% ipython --no-banner

In [1]: import numpy as np

In [2]: np.set_printoptions(precision=2, suppress=True, linewidth=140)

In [3]: W2 = 10 * np.array([[-1.2, 1.3, -0.7], [-1.9, -1.0, 0.1], [-0.4, 0.7, -1.4]])

In [4]: rng = np.random.default_rng(8986)

In [5]: idx = rng.integers(0, 3, 12)

In [6]: X = W2[idx] + rng.normal(size=(12, 3))

In [7]: print(X)
[[-11.58  11.92  -8.47]
 [-21.51 -10.16   0.79]
 [-18.47 -10.94   1.95]
 [ -3.08   7.15 -13.47]
 [-11.82  13.42  -7.45]
 [-12.46  14.24  -4.81]
 [-18.84 -10.33   0.48]
 [-11.57  12.09  -6.24]
 [-13.46  12.74  -5.99]
 [-11.04  13.96  -8.02]
 [ -2.86   6.39 -13.41]
 [-11.73  12.35  -7.09]]

In [8]: out = np.c_[X[:, :2] @ np.array([[2, 2], [2, 0]]), np.array([2, -4, 3, -4, -2, 3, -4, -1, -5, 4, -4, 0])]

In [9]: print(out)
[[  0.69 -23.15   2.  ]
 [-63.35 -43.03  -4.  ]
 [-58.82 -36.94   3.  ]
 [  8.14  -6.15  -4.  ]
 [  3.2  -23.63  -2.  ]
 [  3.56 -24.91   3.  ]
 [-58.34 -37.68  -4.  ]
 [  1.04 -23.15  -1.  ]
 [ -1.44 -26.92  -5.  ]
 [  5.82 -22.09   4.  ]
 [  7.06  -5.73  -4.  ]
 [  1.25 -23.46   0.  ]]

In [10]: print(np.round(np.linalg.norm(out - X @ np.linalg.lstsq(X, out)[0], axis=0), 2) + 0)
[0.   0.   9.58]

In [11]: dist = np.linalg.norm(out[:, None] - out[None], axis=-1)

In [12]: print(dist[:5, :5])
[[ 0.   67.31 61.09 19.51  4.75]
 [67.31  0.   10.32 80.44 69.34]
 [61.09 10.32  0.   74.03 63.63]
 [19.51 80.44 74.03  0.   18.27]
 [ 4.75 69.34 63.63 18.27  0.  ]]

In [13]: print(dist.shape)
(12, 12)

In [14]: print(dist.mean(axis=1).argmax())
1

In [15]: print(dist[5].round(6).argsort(kind="stable")[:4])
[ 5  0  9 11]
